$ python3 -q
>>> import numpy as np
>>> np.set_printoptions(precision=2, suppress=True, linewidth=200, floatmode="fixed")
>>> F = np.load("case16.npy")
>>> F
array([[5, 2, 5, 4, 2, 4, 6],
       [2, 1, 2, 1, 0, 1, 2],
       [5, 2, 5, 4, 2, 4, 6],
       [4, 1, 4, 5, 4, 5, 6],
       [2, 0, 2, 4, 4, 4, 4],
       [4, 1, 4, 5, 4, 5, 6],
       [6, 2, 6, 6, 4, 6, 8]])
>>> # symmetric
>>> left, sigma, Vt = np.linalg.svd(F, full_matrices=False)
>>> np.allclose(left * sigma @ Vt, F)
True
>>> round(float(np.sqrt((sigma ** 2).sum())), 2), round(np.linalg.norm(F), 2)
(28.93, np.float64(28.93))
>>> np.abs(left[:, 0]).round(6).argmax()
np.int64(6)
>>> np.round(left.T @ left, 2) + 0
array([[1.00, 0.00, 0.00, 0.00, 0.00, 0.00, 0.00],
       [0.00, 1.00, 0.00, 0.00, 0.00, 0.00, 0.00],
       [0.00, 0.00, 1.00, 0.00, 0.00, 0.00, 0.00],
       [0.00, 0.00, 0.00, 1.00, 0.00, 0.00, 0.00],
       [0.00, 0.00, 0.00, 0.00, 1.00, 0.00, 0.00],
       [0.00, 0.00, 0.00, 0.00, 0.00, 1.00, 0.00],
       [0.00, 0.00, 0.00, 0.00, 0.00, 0.00, 1.00]])
>>> left.shape, sigma.shape, Vt.shape
((7, 7), (7,), (7, 7))
>>> left, sigma, Vt = np.linalg.svd(F)
>>> evecs = Vt[:(sigma > 1e-8).sum()]
>>> rng = np.random.default_rng(992)
>>> x0 = F[2] + 2 * F[4] + rng.integers(2) * np.eye(7)[6]
>>> x0
array([ 9.00,  2.00,  9.00, 12.00, 10.00, 12.00, 14.00])
>>> np.linalg.matrix_rank(np.vstack([F, x0]))
np.int64(2)
>>> np.allclose(evecs.T @ evecs @ x0, x0)
True
>>> X = rng.normal(size=(23, 7))
>>> X = 10 * X / np.linalg.norm(X, axis=1, keepdims=True)
>>> X
array([[-1.42, -0.21,  4.03,  7.69,  0.84, -3.25, -3.38],
       [ 6.99,  0.86,  2.85,  4.36, -1.74,  4.00,  2.06],
       [ 1.30,  6.93, -1.33, -3.06,  2.30, -0.67, -5.78],
       [-4.09, -0.23,  4.13,  0.75,  0.45, -7.04, -3.99],
       [-3.79, -2.47,  2.59, -0.54, -6.36,  2.49,  5.08],
       [-6.11,  2.39, -2.83,  2.30, -0.95,  4.60, -4.65],
       [ 1.55, -1.63, -1.07,  0.34, -7.11, -3.06,  5.81],
       [ 0.18,  3.32,  2.63, -6.01, -6.52,  1.80,  0.36],
       [-7.24, -5.59, -2.22, -2.86,  1.02,  0.75, -1.30],
       [-1.14, -0.88,  4.15,  5.28,  1.48,  6.81,  2.08],
       [ 5.47,  0.57,  4.67,  0.99,  5.55, -2.52, -3.14],
       [-6.96, -2.66, -2.87, -3.91,  2.87,  2.83, -2.17],
       [-2.02, -8.99, -2.71, -2.01,  0.46,  0.35,  1.85],
       [ 0.18, -9.05,  0.98,  0.10, -0.10, -3.34, -2.44],
       [-1.12, -6.59, -3.56, -2.54, -4.58,  0.16, -3.90],
       [-0.87,  4.93,  2.89,  4.80,  1.53, -0.46,  6.41],
       [ 2.46,  0.68, -1.13, -0.11,  5.55, -5.61,  5.47],
       [-3.32, -2.93,  3.44,  7.54, -0.65,  3.04,  1.46],
       [ 1.12,  2.03, -7.11, -4.29,  0.40,  2.15,  4.57],
       [ 0.99, -1.16,  2.97, -8.30,  3.88, -2.13,  0.61],
       [-3.31,  4.54,  7.10, -1.45, -0.18, -3.66,  1.60],
       [ 6.38, -0.12, -0.73,  2.50,  0.48,  2.07, -6.93],
       [-1.32,  2.71, -5.51, -1.70,  5.14,  4.14,  3.74]])
>>> d = np.linalg.norm(X[:, None] - X[None], axis=-1)
>>> d[:5, :5]
array([[ 0.00, 13.15, 14.74,  8.37, 15.39],
       [13.15,  0.00, 15.54, 17.37, 13.58],
       [14.74, 15.54,  0.00, 13.11, 18.41],
       [ 8.37, 17.37, 13.11,  0.00, 15.12],
       [15.39, 13.58, 18.41, 15.12,  0.00]])
>>> d.mean(axis=1).argmax()
np.int64(2)
